% ipython --no-banner

In [1]: import numpy as np

In [2]: from numpy import linalg as LA

In [3]: np.set_printoptions(suppress=True, linewidth=200)

In [4]: m1 = np.loadtxt("layer10.csv", delimiter=",")

In [5]: m1.round(4)
Out[5]: 
array([[ 0.8708, -0.051 , -0.3315],
       [-0.051 ,  0.9799, -0.1309],
       [-0.3315, -0.1309,  0.1493]])

In [6]: # looks like rank 2

In [7]: u = np.array([2, 1, 2])

In [8]: np.round(np.correlate(m1[0], m1[1], "full"), 4)
Out[8]: array([-0.114 ,  0.8599, -0.051 , -0.3223,  0.0169])

In [9]: np.round(np.cross(m1[0, :3], m1[1, :3]), 4)
Out[9]: array([0.3315, 0.1309, 0.8507])

In [10]: r = LA.matrix_rank(m1)

In [11]: print(r)
2

In [12]: N = LA.svd(m1)[2][r:].T

In [13]: np.allclose(m1 @ N, 0)
Out[13]: True

In [14]: np.round(N[:, 0] / N[np.abs(N[:, 0]).round(6).argmax(), 0], 4)
Out[14]: array([0.3897, 0.1538, 1.    ])

In [15]: t3 = np.stack([m1, -2 * m1, m1[::-1]])

In [16]: LA.matrix_rank(t3.reshape(3, -1))
Out[16]: np.int64(2)

In [17]: np.round(LA.norm(t3, axis=(1, 2)), 4)
Out[17]: array([1.4142, 2.8284, 1.4142])

In [18]: t3.shape
Out[18]: (3, 3, 3)

In [19]: np.unique(m1.round(6), axis=0).shape
Out[19]: (3, 3)

In [20]: np.round(m1 @ LA.pinv(m1) @ m1, 4)
Out[20]: 
array([[ 0.8708, -0.051 , -0.3315],
       [-0.051 ,  0.9799, -0.1309],
       [-0.3315, -0.1309,  0.1493]])

In [21]: np.allclose(m1[:-1].T @ LA.lstsq(m1[:-1].T, m1[-1])[0], m1[-1])
Out[21]: True

In [22]: round(np.trace(LA.pinv(m1) @ m1), 4)
Out[22]: np.float64(2.0)

In [23]: u = np.array([0, 0, 2, 2, 0, 1])

In [24]: g = np.array([0, -2, -1, -2, -2, 0, -2])

In [25]: X = np.outer(u, g)

In [26]: X
Out[26]: 
array([[ 0,  0,  0,  0,  0,  0,  0],
       [ 0,  0,  0,  0,  0,  0,  0],
       [ 0, -4, -2, -4, -4,  0, -4],
       [ 0, -4, -2, -4, -4,  0, -4],
       [ 0,  0,  0,  0,  0,  0,  0],
       [ 0, -2, -1, -2, -2,  0, -2]])

In [27]: # columns 1 and 3 are equal

In [28]: t3 = np.stack([X, 3 * X, X[::-1]])

In [29]: np.einsum("bij,cij->bc", t3, t3)
Out[29]: 
array([[ 153,  459,  136],
       [ 459, 1377,  408],
       [ 136,  408,  153]])

In [30]: print((t3 @ X.T).shape)
(3, 6, 6)

In [31]: print(t3.shape)
(3, 6, 7)

In [32]: LA.matrix_rank(t3)
Out[32]: array([1, 1, 1])
